$ python -q
>>> import numpy as np
>>> np.set_printoptions(suppress=True, linewidth=100)
>>> def tidy(a):
...     return np.round(a, 2) + 0
... 
>>> data = np.load("x.npy")
>>> print(data)
[[-0.6   0.18 -0.6  -0.3   0.72  0.18  0.54  0.6   0.42]
 [-0.7   0.21 -0.7  -0.35  0.84  0.21  0.63  0.7   0.49]
 [-0.1   0.03 -0.1  -0.05  0.12  0.03  0.09  0.1   0.07]]
>>> # column 2 repeats column 0
>>> U, sigma, Vt = np.linalg.svd(data)
>>> print(tidy(sigma))
[2.3 0.  0. ]
>>> A2 = U[:, :1] @ np.diag(sigma[:1]) @ Vt[:1]
>>> print(np.linalg.matrix_rank(A2))
1
>>> print(np.linalg.matrix_rank(data, rtol=0.05))
1
>>> print(tidy(np.linalg.norm(data - A2, 2)), tidy(sigma[1]))
0.0 0.0
>>> print(tidy(np.trace(np.linalg.pinv(data) @ data)))
1.0
>>> print(np.linalg.lstsq(data[:-1].T, data[-1])[2])
1
>>> print(np.linalg.cond(data) > 100)
True
>>> def softmax(z):
...     e = np.exp(z - z.max(axis=-1, keepdims=True))
...     return e / e.sum(axis=-1, keepdims=True)
... 
>>> print(tidy(softmax(data[2] + -2)))
[0.1  0.11 0.1  0.1  0.12 0.11 0.12 0.12 0.12]
>>> print(softmax(data).sum(axis=1))
[1. 1. 1.]
>>> scores = data @ data.T / np.sqrt(9)
>>> print(tidy(softmax(scores)))
[[0.37 0.42 0.2 ]
 [0.38 0.44 0.18]
 [0.34 0.35 0.31]]
>>> print(softmax(scores).round(6).argmax(axis=1))
[1 1 1]
>>> print(tidy(softmax(scores)[2] @ data))
[-0.48  0.14 -0.48 -0.24  0.58  0.14  0.43  0.48  0.34]
>>> W0 = np.array([[9.05, 2.73, 0.01, 11.62, 13.25],
...     [-0.36, 5.67, 12.52, 14.47, 1.19],
...     [-0.97, -19.49, 2.47, -2.79, -2.29],
...     [5.31, -2.72, 3.33, 8.69, -16.67],
...     [12.67, -1.65, 12.1, 6.93, -6.51],
...     [8.03, -9.77, 12.28, -8.83, -3.34],
...     [-6.61, -15.61, -3.29, -8.17, 5.94],
...     [-12.51, -12.85, -8.16, 3.25, 1.06],
...     [-2.53, 9.58, 10.35, 13.93, 0.87],
...     [-7.26, 10.69, -5.94, -7.44, 11.93]])
>>> x0 = np.array([1, 1, 0, 1, 1])
>>> y = W0 @ x0
>>> print(tidy(np.linalg.solve(W0.T @ W0, W0.T @ y)))
[1. 1. 0. 1. 1.]
>>> print(tidy(np.linalg.pinv(W0) @ W0))
[[1. 0. 0. 0. 0.]
 [0. 1. 0. 0. 0.]
 [0. 0. 1. 0. 0.]
 [0. 0. 0. 1. 0.]
 [0. 0. 0. 0. 1.]]
>>> rng = np.random.default_rng(517942)
>>> y = y + 0.1 * rng.normal(size=10)
>>> print(tidy(y))
[ 36.66  20.85 -25.65  -5.41  11.42 -13.89 -24.64 -21.03  21.84   7.74]
>>> c, *_ = np.linalg.lstsq(W0, y)
>>> print([round(float(np.linalg.norm(np.linalg.solve(W0.T @ W0 + lam * np.eye(5), W0.T @ y))), 2) for lam in (0, 1, 10, 100)])
[2.0, 2.0, 1.97, 1.75]
>>> print(tidy(W0.T @ (y - W0 @ c)))
[0. 0. 0. 0. 0.]
>>> r0, r1 = W0[4], W0[5]
>>> print(tidy(r0 @ r1))
227.0
>>> print(tidy(r0 @ r0))
400.07
>>> pr = (r0 @ r1) / (r0 @ r0) * r0
>>> print(tidy(np.linalg.norm(r0 + r1) ** 2 + np.linalg.norm(r0 - r1) ** 2))
1599.85
>>> print(tidy(r1 - pr))
[  0.84  -8.83   5.41 -12.76   0.35]
>>> t3 = np.stack([W0, 4 * W0, W0[::-1]])
>>> print(tidy(np.einsum("bij,cij->bc", t3, t3)))
[[ 3999.87 15999.49  1413.55]
 [15999.49 63997.96  5654.19]
 [ 1413.55  5654.19  3999.87]]
>>> print((t3 @ W0.T).shape)
(3, 10, 10)
>>> D = np.linalg.norm(W0[:, None] - W0[None], axis=-1)
>>> print(np.flatnonzero(D[4] < D.mean() / 2))
[4]
>>> print(tidy(D[4]))
[24.31 18.43 26.63 15.45  0.   18.6  34.45 35.22 21.53 37.7 ]
>>> print(D.mean(axis=1).argmax())
9
>>> print(D.shape)
(10, 10)
>>> print((D + 1e9 * np.eye(10)).round(6).argmin(axis=1))
[1 8 6 4 3 2 2 6 1 0]
>>> A2 = np.c_[W0[:, :1] @ np.array([[1]]), np.array([4, 4, 2, 9, 5, 9, 4, 2, 3, 2])]
>>> print(A2)
[[  9.05   4.  ]
 [ -0.36   4.  ]
 [ -0.97   2.  ]
 [  5.31   9.  ]
 [ 12.67   5.  ]
 [  8.03   9.  ]
 [ -6.61   4.  ]
 [-12.51   2.  ]
 [ -2.53   3.  ]
 [ -7.26   2.  ]]
>>> print(np.linalg.matrix_rank(np.c_[W0, A2]))
6
>>> print(tidy(np.linalg.norm(A2 - W0 @ np.linalg.lstsq(W0, A2)[0], axis=0)))
[ 0.   11.43]
>>> print(tidy(np.linalg.norm(np.linalg.qr(W0)[0].T @ A2, axis=0) ** 2 / ((A2 ** 2).sum(axis=0) + 1e-12)))
[1.   0.49]
>>> K = np.load("out12.npy")
>>> print(K)
[[  0   0   0   0   0   0]
 [ -4   2   4  11 -10   4]
 [  4   0  -3   7  -2   8]
 [  1  -9   9  -1  -7   7]
 [ -4  14  21  10 -19  -2]
 [ -8   9  15   3 -11 -11]
 [ -4   2   4  11 -10   4]
 [ -3  -7  13  10 -17  11]
 [  1  -2  17  -2 -10   0]
 [  0  12  17  -1  -9  -6]
 [  0   4   2  -1 -13  10]
 [  4   0  -3   7  -2   8]
 [ -7   0  24   2 -18  -4]
 [  0   0   0   0   0   0]
 [  0   0   0   0   0   0]
 [ -8   2   7   4  -8  -4]
 [ -4   7  13  11 -16   5]
 [ -4   9  12  10 -13  -3]]
>>> Xs = (K - K.mean(axis=0)) / K.std(axis=0)
>>> print(tidy(Xs.std(axis=0)))
[1. 1. 1. 1. 1. 1.]
>>> c = np.linalg.lstsq(np.delete(Xs, 3, axis=1), Xs[:, 3])[0]
>>> print(tidy(1 - np.var(Xs[:, 3] - np.delete(Xs, 3, axis=1) @ c)))
0.56
>>> print(np.abs(c).argmax())
4
>>> U, sigma, Vt = np.linalg.svd(data)
>>> vecs = Vt[:(sigma > 1e-8).sum()]
>>> x0 = data[0] + -1 * data[1] + rng.integers(2) * np.eye(9)[8]
>>> print(tidy(x0))
[ 0.1  -0.03  0.1   0.05 -0.12 -0.03 -0.09 -0.1   0.93]
>>> print(tidy(vecs.T @ vecs))
[[ 0.16 -0.05  0.16  0.08 -0.19 -0.05 -0.15 -0.16 -0.11]
 [-0.05  0.01 -0.05 -0.02  0.06  0.01  0.04  0.05  0.03]
 [ 0.16 -0.05  0.16  0.08 -0.19 -0.05 -0.15 -0.16 -0.11]
 [ 0.08 -0.02  0.08  0.04 -0.1  -0.02 -0.07 -0.08 -0.06]
 [-0.19  0.06 -0.19 -0.1   0.23  0.06  0.18  0.19  0.14]
 [-0.05  0.01 -0.05 -0.02  0.06  0.01  0.04  0.05  0.03]
 [-0.15  0.04 -0.15 -0.07  0.18  0.04  0.13  0.15  0.1 ]
 [-0.16  0.05 -0.16 -0.08  0.19  0.05  0.15  0.16  0.11]
 [-0.11  0.03 -0.11 -0.06  0.14  0.03  0.1   0.11  0.08]]
>>> print(tidy(np.diag(vecs.T @ vecs)))
[0.16 0.01 0.16 0.04 0.23 0.01 0.13 0.16 0.08]
>>> Xs = K - K.mean(axis=0)
>>> vecs = np.linalg.svd(Xs)[2][:5]
>>> A2 = Xs - Xs @ vecs.T @ vecs
>>> print(tidy(np.cov(Xs @ vecs.T, rowvar=False)))
[[123.51   0.     0.     0.     0.  ]
 [  0.    46.28   0.     0.     0.  ]
 [  0.     0.    33.27   0.     0.  ]
 [  0.     0.     0.    12.86   0.  ]
 [  0.     0.     0.     0.     5.49]]
>>> print(tidy((Xs @ vecs.T).std(axis=0)))
[10.8   6.61  5.61  3.48  2.28]
>>> print(tidy(np.diag(vecs.T @ vecs)))
[0.73 0.95 0.89 1.   0.69 0.75]
>>> C = K[[17, 12]].astype(float)
>>> for _ in range(7):
...     lab = np.linalg.norm(K[:, None] - C, axis=-1).argmin(axis=1)
...     C = np.array([K[lab == j].mean(axis=0) for j in range(2)])
... 
>>> print(lab)
[0 0 0 0 1 1 0 0 1 1 0 0 1 0 0 0 1 1]
>>> print(tidy(C))
[[ -0.91  -0.55   3.     4.36  -6.27   4.36]
 [ -3.71   7.    17.     4.71 -13.71  -3.  ]]
>>> print(np.bincount(lab))
[11  7]
>>> print(tidy(C[1] - C[0]))
[-2.81  7.55 14.    0.35 -7.44 -7.36]
>>> proj = K @ np.linalg.solve(K.T @ K, K.T)
>>> print(tidy(np.diag(proj)))
[0.   0.2  0.28 0.33 0.38 0.37 0.2  0.43 0.42 0.48 1.   0.28 0.39 0.   0.   0.3  0.52 0.42]
>>> print(tidy(proj @ K[:, 5]))
[  0.   4.   8.   7.  -2. -11.   4.  11.   0.  -6.  10.   8.  -4.   0.   0.  -4.   5.  -3.]
>>> print(tidy(np.linalg.eigvalsh(proj)))
[0. 0. 0. 0. 0. 0. 0. 0. 0. 0. 0. 0. 1. 1. 1. 1. 1. 1.]
>>> print(np.allclose(proj @ proj, proj))
True
>>> A2 = np.array([[0, 2, 0, 1, 1, 2, 2, 0, 0],
...     [2, 2, 2, 0, 2, 1, 1, 2, 2],
...     [0, 2, 0, 0, 0, 1, 1, 1, 0],
...     [1, 0, 2, 0, 1, 2, 1, 0, 2],
...     [0, 1, 1, 1, 0, 0, 0, 1, 2],
...     [1, 0, 2, 0, 1, 0, 1, 1, 0],
...     [0, 1, 2, 0, 1, 2, 1, 0, 0],
...     [0, 0, 1, 0, 1, 2, 0, 1, 0],
...     [2, 1, 1, 0, 2, 0, 0, 2, 1]])
>>> m1 = np.triu(A2, 1)
>>> print(m1)
[[0 2 0 1 1 2 2 0 0]
 [0 0 2 0 2 1 1 2 2]
 [0 0 0 0 0 1 1 1 0]
 [0 0 0 0 1 2 1 0 2]
 [0 0 0 0 0 0 0 1 2]
 [0 0 0 0 0 0 1 1 0]
 [0 0 0 0 0 0 0 0 0]
 [0 0 0 0 0 0 0 0 0]
 [0 0 0 0 0 0 0 0 0]]
>>> print(tidy(np.sort(np.linalg.eigvals(m1))))
[0. 0. 0. 0. 0. 0. 0. 0. 0.]
>>> print(m1 @ m1)
[[0 0 4 0 5 4 5 7 8]
 [0 0 0 0 0 2 3 5 4]
 [0 0 0 0 0 0 1 1 0]
 [0 0 0 0 0 0 2 3 2]
 [0 0 0 0 0 0 0 0 0]
 [0 0 0 0 0 0 0 0 0]
 [0 0 0 0 0 0 0 0 0]
 [0 0 0 0 0 0 0 0 0]
 [0 0 0 0 0 0 0 0 0]]
>>> print([int(np.linalg.matrix_rank(np.linalg.matrix_power(m1, p))) for p in range(1, 10)])
[6, 4, 2, 1, 0, 0, 0, 0, 0]
>>> print(np.linalg.matrix_rank(m1 - m1[0, 0] * np.eye(9)))
6
>>> J = np.load("layer18.npy")
>>> print(J)
[[15 -8 -9 -3  5 -5  6]
 [-8 14  3  3 -3  3 -1]
 [-9  3 14  2  2  6 -1]
 [-3  3  2 13 -4  3  5]
 [ 5 -3  2 -4 12  4  7]
 [-5  3  6  3  4  6  3]
 [ 6 -1 -1  5  7  3 11]]
>>> # symmetric, so the eigenvalues are real
>>> print(tidy(softmax(J[5] + 5)))
[0.   0.02 0.44 0.02 0.06 0.44 0.02]
>>> scores = J @ J.T / np.sqrt(7)
>>> print(tidy(softmax(scores + np.triu(np.full(scores.shape, -np.inf), 1))))
[[1. 0. 0. 0. 0. 0. 0.]
 [0. 1. 0. 0. 0. 0. 0.]
 [0. 0. 1. 0. 0. 0. 0.]
 [0. 0. 0. 1. 0. 0. 0.]
 [0. 0. 0. 0. 1. 0. 0.]
 [0. 0. 1. 0. 0. 0. 0.]
 [0. 0. 0. 0. 0. 0. 1.]]
>>> t3 = np.stack([J, 5 * J, J[::-1]])
>>> print(np.linalg.matrix_rank(t3.reshape(3, -1)))
2
>>> print(t3.shape)
(3, 7, 7)
>>> print(t3.sum(axis=0))
[[ 96 -49 -55 -13  37 -27  47]
 [-53  87  24  21 -14  24  -3]
 [-49  15  86   8  24  40   1]
 [-21  21  14  91 -28  21  35]
 [ 21 -15  26 -22  74  30  41]
 [-38  32  39  21  21  39  17]
 [ 51 -14 -15  27  47  13  72]]
>>> F = np.load("case8.npy")
>>> print(F)
[[ 10  -4  10]
 [  5  -2   5]
 [  2  20 -14]
 [ 27  10  11]
 [ -7 -18   9]
 [ -9  14 -17]
 [ -9  14 -17]
 [ -7 -18   9]
 [-10   4 -10]
 [ 12  16  -4]]
>>> # null space of dimension 1
>>> print(tidy(np.trace(np.linalg.pinv(F) @ F)))
2.0
>>> print(np.unique(F.round(6), axis=0).shape)
(8, 3)
>>> print(np.allclose(F[:-1].T @ np.linalg.lstsq(F[:-1].T, F[-1])[0], F[-1]))
True
>>> print(tidy(F @ np.linalg.pinv(F) @ F))
[[ 10.  -4.  10.]
 [  5.  -2.   5.]
 [  2.  20. -14.]
 [ 27.  10.  11.]
 [ -7. -18.   9.]
 [ -9.  14. -17.]
 [ -9.  14. -17.]
 [ -7. -18.   9.]
 [-10.   4. -10.]
 [ 12.  16.  -4.]]
>>> print(np.linalg.lstsq(F[:-1].T, F[-1])[2])
2
>>> A2 = np.c_[K[:, :2] @ np.array([[2, 1], [2, 3]]), np.array([6, 5, -4, -4, -3, 0, 1, -5, -7, 7, -3, 5, -8, 8, 9, -6, -5, 0])]
>>> print(A2)
[[  0   0   6]
 [ -4   2   5]
 [  8   4  -4]
 [-16 -26  -4]
 [ 20  38  -3]
 [  2  19   0]
 [ -4   2   1]
 [-20 -24  -5]
 [ -2  -5  -7]
 [ 24  36   7]
 [  8  12  -3]
 [  8   4   5]
 [-14  -7  -8]
 [  0   0   8]
 [  0   0   9]
 [-12  -2  -6]
 [  6  17  -5]
 [ 10  23   0]]
>>> print(tidy(np.linalg.norm(np.linalg.qr(K)[0].T @ A2, axis=0) ** 2 / ((A2 ** 2).sum(axis=0) + 1e-12)))
[1.   1.   0.34]
>>> print(tidy(np.linalg.norm(A2 - K @ np.linalg.lstsq(K, A2)[0], axis=0)))
[ 0.    0.   18.67]
>>> print(np.linalg.matrix_rank(np.c_[K, A2]))
7
>>> print(tidy(np.linalg.lstsq(K, A2[:, 0])[0]))
[2. 2. 0. 0. 0. 0.]
>>> U, sigma, Vt = np.linalg.svd(F)
>>> vecs = Vt[:(sigma > 1e-8).sum()]
>>> x0 = F[7] + 4 * F[2] + rng.integers(2) * np.eye(3)[2]
>>> print(x0)
[  1.  62. -46.]
>>> print(tidy(vecs.T @ vecs))
[[ 0.77  0.26  0.33]
 [ 0.26  0.71 -0.37]
 [ 0.33 -0.37  0.52]]
>>> print(tidy(np.linalg.norm(x0 - vecs.T @ vecs @ x0)))
0.69
>>> print(np.allclose(vecs.T @ vecs @ x0, x0))
False
>>> mat = np.load("arr.npy")
>>> print(mat)
[[1.   0.5  0.25 0.12]
 [0.5  1.   0.5  0.25]
 [0.25 0.5  1.   0.5 ]
 [0.12 0.25 0.5  1.  ]]
>>> r0 = np.array([0, -3, 0, -3])
>>> A2 = mat + np.outer(r0, np.eye(4)[0])
>>> print(np.linalg.matrix_rank(np.linalg.inv(A2) - np.linalg.inv(mat), tol=1e-8))
1
>>> print(A2)
[[ 1.    0.5   0.25  0.12]
 [-2.5   1.    0.5   0.25]
 [ 0.25  0.5   1.    0.5 ]
 [-2.88  0.25  0.5   1.  ]]
>>> print(tidy(np.linalg.det(A2) / np.linalg.det(mat)), tidy(1 + np.linalg.solve(mat, r0)[0]))
2.97 2.97
>>> E = np.load("w.npy")
>>> print(E)
[[1 0 0]
 [0 1 0]
 [0 1 3]]
>>> A2 = np.array([[1, -4], [5, -4]])
>>> C = np.kron(A2, E)
>>> print(C)
[[  1   0   0  -4   0   0]
 [  0   1   0   0  -4   0]
 [  0   1   3   0  -4 -12]
 [  5   0   0  -4   0   0]
 [  0   5   0   0  -4   0]
 [  0   5  15   0  -4 -12]]
>>> O, vecs = np.linalg.qr(C[:, :1])[0], np.linalg.qr(C[:, 1:])[0]
>>> sigma = np.linalg.svd(O.T @ vecs, compute_uv=False)
>>> print(tidy(sigma))
[0.83]
>>> lab = rng.permutation(3)
>>> A2 = E[:, lab] * rng.choice([-1, 1], 3)
>>> print(A2)
[[ 1  0  0]
 [ 0  0  1]
 [ 0 -3  1]]
>>> U, _, Vt = np.linalg.svd(E.T @ A2)
>>> print(tidy(U @ Vt))
[[ 1.  0.  0.]
 [ 0.  0.  1.]
 [ 0. -1.  0.]]
>>> print(lab)
[0 2 1]
>>> A2 = E + rng.integers(-2, 3, (3, 1)) @ rng.integers(-2, 3, (1, 3))
>>> print(A2)
[[-3 -4 -4]
 [-4 -3 -4]
 [ 0  1  3]]
>>> print(np.abs(A2 - E).sum(axis=1))
[12 12  0]
>>> print(A2 - E)
[[-4 -4 -4]
 [-4 -4 -4]
 [ 0  0  0]]
>>> print(tidy(np.linalg.svd(A2 - E, compute_uv=False)))
[9.8 0.  0. ]
>>> print(tidy(np.linalg.det(E.T)))
3.0
>>> print(tidy(np.linalg.det(E[::-1])))
-3.0
>>> print(tidy(np.linalg.det(2 * E)), tidy(np.linalg.det(E)))
24.0 3.0
>>> print(np.einsum("ii->", E))
5
>>> print(np.poly(E))
[ 1. -5.  7. -3.]
